>>> import numpy as np
>>> import numpy.linalg as la
>>> np.set_printoptions(suppress=True, linewidth=120)
>>> rd = lambda a: np.round(a, 2) + 0
>>> J = np.array([[1, 0, 0, 0, 0],
...     [0, 1, 0, 0, 0],
...     [0, -1, 1, 0, 0],
...     [-2, 2, 2, 1, 0],
...     [-2, -4, 5, -1, 1]])
>>> [int(la.matrix_rank(la.matrix_power(J, p))) for p in range(1, 6)]
[5, 5, 5, 5, 5]
>>> J @ J
array([[  1,   0,   0,   0,   0],
       [  0,   1,   0,   0,   0],
       [  0,  -2,   1,   0,   0],
       [ -4,   2,   4,   1,   0],
       [ -2, -15,   8,  -2,   1]])
>>> la.matrix_rank(J - J[0, 0] * np.eye(5))
np.int64(3)
>>> print(np.prod(np.diag(J)), rd(la.det(J)))
1 1.0
>>> evals, evecs = la.eig(J)
>>> print(J @ evecs[:, 0] - evals[0] * evecs[:, 0])
[0. 0. 0. 0. 0.]
>>> rd(np.sort(la.eigvals(la.inv(J))))
array([1.+0.j, 1.+0.j, 1.+0.j, 1.+0.j, 1.+0.j])
>>> rd(np.sort(la.eigvals(J.T)))
array([1., 1., 1., 1., 1.])
>>> M = np.load("sample12.npy")
>>> M
array([[1, 0, 2, 0, 2],
       [0, 0, 3, 2, 2],
       [0, 0, 2, 2, 2],
       [0, 0, 0, 1, 1],
       [0, 0, 0, 0, 2]])
>>> x = np.array([3, 0, 2, 2, 1])
>>> la.norm(M @ x) <= la.norm(M, 2) * la.norm(x) + 1e-9
np.True_
>>> print(M @ np.ones(5))
[5. 7. 6. 2. 2.]
>>> M @ (2 * x)
array([18, 24, 20,  6,  4])
>>> (M * x).sum(axis=1)
array([ 9, 12, 10,  3,  2])
>>> Uu, sig, vt = la.svd(M)
>>> rd(sig)
array([6.13, 1.93, 1.59, 0.44, 0.  ])
>>> print(np.argmax(sig[:-1] / (sig[1:] + 1e-6)) + 1)
4
>>> M2 = Uu[:, :4] @ np.diag(sig[:4]) @ vt[:4]
>>> rd(M2)
array([[1., 0., 2., 0., 2.],
       [0., 0., 3., 2., 2.],
       [0., 0., 2., 2., 2.],
       [0., 0., 0., 1., 1.],
       [0., 0., 0., 0., 2.]])
>>> rd(np.abs(M - M2).max())
np.float64(0.0)
>>> (M - M.T) / 2
array([[ 0. ,  0. ,  1. ,  0. ,  1. ],
       [ 0. ,  0. ,  1.5,  1. ,  1. ],
       [-1. , -1.5,  0. ,  1. ,  1. ],
       [ 0. , -1. , -1. ,  0. ,  0.5],
       [-1. , -1. , -1. , -0.5,  0. ]])
>>> (M + M.T) / 2
array([[1. , 0. , 1. , 0. , 1. ],
       [0. , 0. , 1.5, 1. , 1. ],
       [1. , 1.5, 2. , 1. , 1. ],
       [0. , 1. , 1. , 1. , 0.5],
       [1. , 1. , 1. , 0.5, 2. ]])
>>> la.matrix_power(M, 4)
array([[  1,   0,  30,  44, 122],
       [  0,   0,  24,  44, 132],
       [  0,   0,  16,  30,  98],
       [  0,   0,   0,   1,  15],
       [  0,   0,   0,   0,  16]])
>>> rd(la.det(M))
np.float64(0.0)
>>> M @ M
array([[ 1,  0,  6,  4, 10],
       [ 0,  0,  6,  8, 12],
       [ 0,  0,  4,  6, 10],
       [ 0,  0,  0,  1,  3],
       [ 0,  0,  0,  0,  4]])
>>> print(np.allclose(M, M.T))
False
>>> np.allclose(M @ M.T, M.T @ M)
False
>>> M2 = np.array([[1, 0, 1, 1, 2],
...     [0, 2, 1, 1, 2],
...     [1, 0, 0, 0, 0],
...     [1, 0, 2, 0, 0],
...     [2, 1, 1, 1, 2]])
>>> W0 = np.triu(M2)
>>> W0
array([[1, 0, 1, 1, 2],
       [0, 2, 1, 1, 2],
       [0, 0, 0, 0, 0],
       [0, 0, 0, 0, 0],
       [0, 0, 0, 0, 2]])
>>> # columns 2 and 3 are equal
>>> M2 = np.array([[3, 2], [1, 0], [3, 1], [2, 2], [1, 1]])
>>> np.einsum("ik,kj->ji", W0, M2)
array([[10,  9,  0,  0,  2],
       [ 7,  5,  0,  0,  2]])
>>> try:
...     la.inv(W0)
... except la.LinAlgError as e:
...     print("failed:", e)
... 
failed: Singular matrix
>>> np.abs(np.diag(la.qr(W0)[1])) > 1e-9
array([ True,  True, False, False,  True])
>>> rd(np.trace(la.pinv(W0) @ W0))
np.float64(3.0)
>>> rank = la.matrix_rank(W0)
>>> rank
np.int64(3)
>>> null = la.svd(W0)[2][rank:].T
>>> print(la.matrix_rank(W0.T @ W0), la.matrix_rank(W0 @ W0.T))
3 3
>>> null.shape
(5, 2)
>>> Uu, sig, vt = la.svd(W0)
>>> evecs = vt[:(sig > 1e-8).sum()]
>>> rng = np.random.default_rng(3373)
>>> x = W0[1] + 5 * W0[2] + rng.integers(2) * np.eye(5)[3]
>>> x
array([0., 2., 1., 2., 2.])
>>> np.allclose(evecs.T @ evecs @ x, x)
False
>>> print(la.matrix_rank(np.vstack([W0, x])))
4
>>> print(rd(la.norm(x - evecs.T @ evecs @ x)))
0.8
>>> data = np.array([[7, 0, -2, 7, 9],
...     [0, 3, 3, -2, 9],
...     [-8, 2, -5, 1, -8],
...     [8, 1, -7, 0, 2],
...     [-6, 9, -1, 4, -2]])
>>> data[-1] = data[0] + 3 * data[1]
>>> data
array([[ 7,  0, -2,  7,  9],
       [ 0,  3,  3, -2,  9],
       [-8,  2, -5,  1, -8],
       [ 8,  1, -7,  0,  2],
       [ 7,  9,  7,  1, 36]])
>>> Uu, sig, vt = la.svd(data)
>>> rd(sig)
array([41.98, 13.37,  7.72,  6.11,  0.  ])
>>> M2 = Uu[:, :4] @ np.diag(sig[:4]) @ vt[:4]
>>> la.matrix_rank(M2)
np.int64(4)
>>> print(rd(M2))
[[ 7.  0. -2.  7.  9.]
 [ 0.  3.  3. -2.  9.]
 [-8.  2. -5.  1. -8.]
 [ 8.  1. -7.  0.  2.]
 [ 7.  9.  7.  1. 36.]]
>>> la.matrix_rank(data, rtol=0.05)
np.int64(4)
>>> rd(np.abs(data - M2).max())
np.float64(0.0)
>>> M2 = np.array([[-5, 0], [1, -4]])
>>> Z = np.kron(M2, data)
>>> print(rd(la.norm(Z, 2)), rd(la.norm(M2, 2) * la.norm(data, 2)))
219.76 219.76
>>> Z.shape
(10, 10)
>>> P = np.triu(np.array([[1, 2, 0, 0, 2],
...     [1, 0, 2, 0, 2],
...     [0, 0, 0, 2, 1],
...     [1, 2, 1, 1, 1],
...     [2, 2, 0, 2, 0]]), 1) + np.eye(5)
>>> M2 = P @ data @ la.inv(P)
>>> print(M2)
[[  21.  -18.   54. -103.  142.]
 [  -2.   29.  -51.  104.  -42.]
 [  15.  -17.   22.  -42.   56.]
 [  15.  -20.   40.  -79.   87.]
 [   7.   -5.   17.  -33.   48.]]
>>> np.trace(M2), np.trace(data)
(np.float64(41.0), np.int64(41))
>>> rd(np.poly(M2))
array([    1.,   -41.,    -8.,  2885., 23688.,     0.])
>>> P @ data - data @ P
array([[ 14.,  10.,  20.,   2.,  71.],
       [ -2.,  22.,  -2.,  -2.,  49.],
       [ 23.,  27., -11.,  11.,  56.],
       [  7.,  -7.,   5.,  15.,  25.],
       [  0., -14., -18., -14., -40.]])
>>> rd(la.det(M2))
np.float64(0.0)
